% ipython --no-banner

In [1]: import numpy as np

In [2]: np.set_printoptions(precision=2, suppress=True, linewidth=160)

In [3]: F = np.load("test17.npy")

In [4]: F
Out[4]: 
array([[-2.8,  0.9,  0.3,  0.8, -0.9,  0.2],
       [ 1. , -0.1,  0. , -1.3,  0. ,  0.6],
       [ 0.6, -0.6, -0.7, -0.2, -0.6,  0.2],
       [ 1.3, -0.9,  0.4, -0.6, -4.8,  0.3],
       [-0.2, -1.5, -0.4,  1.3, -3. ,  0.5]])

In [5]: Y = F / np.sqrt((F ** 2).mean(axis=1, keepdims=True))

In [6]: np.linalg.matrix_rank(Y) == np.linalg.matrix_rank(F)
Out[6]: np.True_

In [7]: Y[3]
Out[7]: array([ 0.62, -0.43,  0.19, -0.29, -2.3 ,  0.14])

In [8]: W1 = np.array([[2, 0, 2, 0, 2],
   ...:     [2, 0, 3, 0, 0],
   ...:     [1, 2, 0, 2, 1],
   ...:     [2, 0, 3, 1, 0],
   ...:     [3, 3, 1, 1, 1],
   ...:     [3, 1, 0, 1, 1]])

In [9]: coef = np.array([2, 1, 3, 2, 1])

In [10]: hid = np.maximum(F @ W1 + coef, 0)

In [11]: np.linalg.matrix_rank(hid)
Out[11]: np.int64(3)

In [12]: hid.round(2) + 0
Out[12]: 
array([[0. , 0. , 1.6, 2.7, 0. ],
       [3. , 1.6, 0.8, 1.3, 3.6],
       [0. , 0. , 1.2, 0. , 1.1],
       [0. , 0. , 0. , 0. , 0. ],
       [0. , 0. , 0. , 0. , 0. ]])

In [13]: (hid > 0).astype(int)
Out[13]: 
array([[0, 0, 1, 1, 0],
       [1, 1, 1, 1, 1],
       [0, 0, 1, 1, 1],
       [0, 0, 0, 0, 0],
       [0, 0, 0, 0, 0]])

In [14]: C = np.array([[7, 7, 1], [8, 0, 3], [5, 2, 6], [8, 5, 4], [4, 5, 0]])

In [15]: W1 @ C
Out[15]: 
array([[32, 28, 14],
       [29, 20, 20],
       [43, 22, 15],
       [37, 25, 24],
       [62, 33, 22],
       [41, 31, 10]])

In [16]: r0 = np.array([0, 2])

In [17]: np.array([np.convolve(row, r0, "same") for row in F])
Out[17]: 
array([[ 0. , -5.6,  1.8,  0.6,  1.6, -1.8],
       [ 0. ,  2. , -0.2,  0. , -2.6,  0. ],
       [ 0. ,  1.2, -1.2, -1.4, -0.4, -1.2],
       [ 0. ,  2.6, -1.8,  0.8, -1.2, -9.6],
       [ 0. , -0.4, -3. , -0.8,  2.6, -6. ]])

In [18]: np.cross(F[1, :3], F[4, :3])
Out[18]: array([ 0.04,  0.4 , -1.52])

In [19]: np.convolve(F[1], r0)
Out[19]: array([ 0. ,  2. , -0.2,  0. , -2.6,  0. ,  1.2])

In [20]: np.polyval(r0, F[1])
Out[20]: array([2., 2., 2., 2., 2., 2.])

In [21]: np.correlate(F[1], F[4], "full")
Out[21]: array([ 0.5 , -3.05,  1.6 , -1.18,  2.44, -1.44, -1.26,  2.73,  0.02, -0.9 , -0.12])

In [22]: round(np.linalg.norm(F[0], 1), 2), round(float(np.linalg.norm(F[0], np.inf)), 2)
Out[22]: (np.float64(5.9), 2.8)

In [23]: round(float(F[0] @ F[1]), 2)
Out[23]: -3.81

In [24]: np.round(np.linalg.norm(F[0] - F[1]), 2)
Out[24]: np.float64(4.57)

In [25]: round(np.linalg.norm(F) ** 2 / np.linalg.norm(F, 2) ** 2, 2)
Out[25]: np.float64(1.49)

In [26]: np.round(np.linalg.norm(F, 1), 2), np.round(np.linalg.norm(F, np.inf), 2)
Out[26]: (np.float64(9.3), np.float64(8.3))

In [27]: feats = np.loadtxt("case4.csv", delimiter=",")

In [28]: feats
Out[28]: 
array([[ 0.8 , -1.05,  0.77,  2.05,  0.19, -1.55],
       [-2.47,  0.77,  0.88,  0.08,  0.96, -0.78],
       [ 0.2 ,  0.86,  2.6 ,  0.45, -1.09, -0.27],
       [-0.84, -1.38, -0.4 ,  0.16,  2.42,  0.57],
       [-2.28, -1.22,  1.16,  0.35, -0.68,  0.63],
       [-1.8 , -0.25, -1.6 ,  0.01, -1.77,  0.1 ],
       [-1.3 ,  1.91,  0.01, -1.64,  0.66,  0.73],
       [-1.03,  1.54,  1.73,  0.37,  1.28, -0.91],
       [ 1.12,  0.4 , -2.34, -1.11, -0.62, -0.69],
       [-0.22, -0.25, -1.56, -2.  ,  0.55,  1.47],
       [ 2.73, -0.86, -0.44, -0.62, -0.13,  0.45],
       [ 2.05, -1.7 , -1.18,  0.14, -0.62,  0.37],
       [ 0.54, -0.16, -1.06, -1.03, -2.54,  0.2 ],
       [-0.11, -0.77,  2.15,  1.79,  0.62, -0.4 ],
       [-1.45,  0.88,  1.37, -0.69,  1.55,  1.16],
       [-0.01,  0.12,  1.5 ,  2.16,  0.88, -1.14],
       [ 1.19, -0.73,  0.19, -1.14,  2.39, -0.04],
       [-0.93, -0.65, -0.55, -0.72, -2.5 , -0.81],
       [ 0.72, -0.93,  0.91, -0.88, -1.52, -1.92],
       [ 0.3 , -1.75, -0.78, -1.84, -0.99, -0.93],
       [ 2.21,  1.38, -0.25, -0.39, -0.56, -1.3 ],
       [-0.83,  0.99,  2.36, -0.3 ,  0.59, -1.14],
       [ 2.24, -0.1 , -1.47, -0.52, -0.75,  1.  ],
       [ 0.32, -1.2 , -1.16,  1.46, -0.85,  1.81],
       [ 0.69, -0.16, -0.56, -0.61,  1.32,  2.46],
       [-0.36,  2.34, -0.01,  0.59,  1.24,  1.24],
       [ 0.66,  0.51, -1.23, -1.6 , -1.81, -0.98],
       [-0.2 ,  0.88,  0.83,  2.51,  0.51,  0.97],
       [-0.37, -0.23,  1.98, -0.26,  1.54, -1.56],
       [-0.49,  1.47,  2.5 ,  0.33,  0.03, -0.47],
       [ 1.21,  0.93,  0.19, -0.29, -1.92, -1.7 ],
       [-0.15, -0.45, -0.24, -1.16, -2.68,  0.43],
       [-1.59,  0.15,  0.88,  0.56, -0.47,  2.26]])

In [29]: vec = np.array([3, 0, -4, -1, -5, -5])

In [30]: h = np.maximum(feats @ vec, 0)

In [31]: np.flatnonzero(h > 1e-9)
Out[31]: array([ 0,  5,  8, 10, 11, 12, 17, 18, 19, 20, 22, 26, 30, 31])

In [32]: feats.T @ h
Out[32]: array([ 172.9 ,  -34.72, -151.87, -162.28, -301.12, -130.24])

In [33]: D = np.linalg.norm(feats[:, None] - feats[None], axis=-1)

In [34]: D[23].round(6).argsort(kind="stable")[:4]
Out[34]: array([23, 11, 22, 32])

In [35]: np.unravel_index(D.round(6).argmax(), D.shape)
Out[35]: (np.int64(1), np.int64(22))

In [36]: np.linalg.norm(feats, axis=1)
Out[36]: 
array([3.  , 3.  , 3.  , 3.  , 3.  , 3.  , 3.  , 3.  , 3.  , 3.  , 3.  , 3.  , 3.  , 3.  , 3.  , 3.  , 3.  , 3.  , 3.  , 3.  , 3.  , 3.  , 3.  , 3.  , 3.  ,
       3.  , 3.  , 3.  , 3.  , 3.  , 3.  , 3.  , 2.99])

In [37]: (D + 1e9 * np.eye(33)).round(6).argmin(axis=1)
Out[37]: array([15,  7, 29, 16, 32, 17, 14, 21, 26, 24, 11, 10, 31, 15,  6, 13,  3, 31, 30, 18, 30, 29, 10, 11,  9,  6, 12, 15, 21, 21, 20, 12,  4])

In [38]: D[:5, :5]
Out[38]: 
array([[0.  , 4.37, 3.63, 4.15, 4.25],
       [4.37, 0.  , 3.83, 3.59, 2.97],
       [3.63, 3.83, 0.  , 5.31, 3.68],
       [4.15, 3.59, 5.31, 0.  , 3.77],
       [4.25, 2.97, 3.68, 3.77, 0.  ]])

In [39]: Xs = (feats - feats.mean(axis=0)) / feats.std(axis=0)

In [40]: np.argwhere(np.abs(Xs) > 2)
Out[40]: 
array([[10,  0],
       [15,  3],
       [24,  5],
       [25,  1],
       [27,  3]])

In [41]: Xs.std(axis=0)
Out[41]: array([1., 1., 1., 1., 1., 1.])

In [42]: coef = np.linalg.lstsq(np.delete(Xs, 3, axis=1), Xs[:, 3])[0]

In [43]: np.abs(coef).argmax()
Out[43]: np.int64(2)

In [44]: mat = np.load("w.npy")

In [45]: mat
Out[45]: 
array([[ 2,  1,  2,  1],
       [-3, -1, -3, -1],
       [ 0,  0,  6,  3],
       [ 0,  0, -9, -3]])

In [46]: W1 = np.array([[0, 3, 2, 2], [3, 1, 0, 1], [0, 1, 0, 3], [3, 2, 2, 0]])

In [47]: coef = np.array([1, 2, 2, 0])

In [48]: hid = np.maximum(mat @ W1 + coef, 0)

In [49]: hid
Out[49]: 
array([[ 7, 13,  8, 11],
       [ 0,  0,  0,  0],
       [10, 14,  8, 18],
       [ 0,  0,  0,  0]])

In [50]: (hid > 0).mean(axis=0)
Out[50]: array([0.5, 0.5, 0.5, 0.5])

In [51]: C = np.array([[2, 1], [0, 4], [1, 5], [1, 0]])

In [52]: (hid @ C).round(6).argmax(axis=1)
Out[52]: array([1, 0, 1, 0])

In [53]: W1 @ C
Out[53]: 
array([[ 4, 22],
       [ 7,  7],
       [ 3,  4],
       [ 8, 21]])

In [54]: round(np.linalg.det(mat), 2)
Out[54]: np.float64(9.0)

In [55]: np.allclose(mat, mat.T)
Out[55]: False

In [56]: round(np.abs(np.linalg.eigvals(mat)).max(), 2)
Out[56]: np.float64(3.0)

In [57]: (mat - mat.T) / 2
Out[57]: 
array([[ 0. ,  2. ,  1. ,  0.5],
       [-2. ,  0. , -1.5, -0.5],
       [-1. ,  1.5,  0. ,  6. ],
       [-0.5,  0.5, -6. ,  0. ]])

In [58]: np.trace(mat)
Out[58]: np.int64(4)

In [59]: E = np.load("m.npy")

In [60]: E
Out[60]: 
array([[ 1,  3,  1,  3],
       [-2,  0, -2,  0],
       [ 1,  3,  1,  3],
       [-2,  0, -2,  0]])

In [61]: np.round(np.sort(np.abs(np.linalg.eigvals(E))), 2) + 0
Out[61]: array([0. , 0. , 4.9, 4.9])

In [62]: np.allclose(E, E.T)
Out[62]: False

In [63]: np.round(np.linalg.det(E), 2)
Out[63]: np.float64(0.0)

In [64]: (E - E.T) / 2
Out[64]: 
array([[ 0. ,  2.5,  0. ,  2.5],
       [-2.5,  0. , -2.5,  0. ],
       [ 0. ,  2.5,  0. ,  2.5],
       [-2.5,  0. , -2.5,  0. ]])

In [65]: E @ E
Out[65]: 
array([[-10,   6, -10,   6],
       [ -4, -12,  -4, -12],
       [-10,   6, -10,   6],
       [ -4, -12,  -4, -12]])

In [66]: round(float(np.abs(np.linalg.eigvals(E)).max()), 2)
Out[66]: 4.9

In [67]: np.round(np.linalg.eigvals(E), 2) + 0
Out[67]: array([1.+4.8j, 1.-4.8j, 0.+0.j , 0.+0.j ])

In [68]: np.kron(np.eye(2, dtype=int), E)
Out[68]: 
array([[ 1,  3,  1,  3,  0,  0,  0,  0],
       [-2,  0, -2,  0,  0,  0,  0,  0],
       [ 1,  3,  1,  3,  0,  0,  0,  0],
       [-2,  0, -2,  0,  0,  0,  0,  0],
       [ 0,  0,  0,  0,  1,  3,  1,  3],
       [ 0,  0,  0,  0, -2,  0, -2,  0],
       [ 0,  0,  0,  0,  1,  3,  1,  3],
       [ 0,  0,  0,  0, -2,  0, -2,  0]])

In [69]: round(float(np.linalg.det(E.T)), 2)
Out[69]: 0.0

In [70]: np.einsum("ij,ji->", E, E)
Out[70]: np.int64(-44)

In [71]: round(float(np.linalg.eigvals(E).sum().real), 2)
Out[71]: 2.0

In [72]: round(float(np.linalg.det(E[::-1])), 2)
Out[72]: 0.0

In [73]: rng = np.random.default_rng(13328)

In [74]: lab = rng.permutation(4)

In [75]: lab
Out[75]: array([3, 0, 2, 1])

In [76]: Y = E[lab][:, lab]

In [77]: np.round(np.sort(np.abs(np.linalg.eigvals(Y))), 2) + 0
Out[77]: array([0. , 0. , 4.9, 4.9])

In [78]: np.trace(Y)
Out[78]: np.int64(2)

In [79]: Y
Out[79]: 
array([[ 0, -2, -2,  0],
       [ 3,  1,  1,  3],
       [ 3,  1,  1,  3],
       [ 0, -2, -2,  0]])
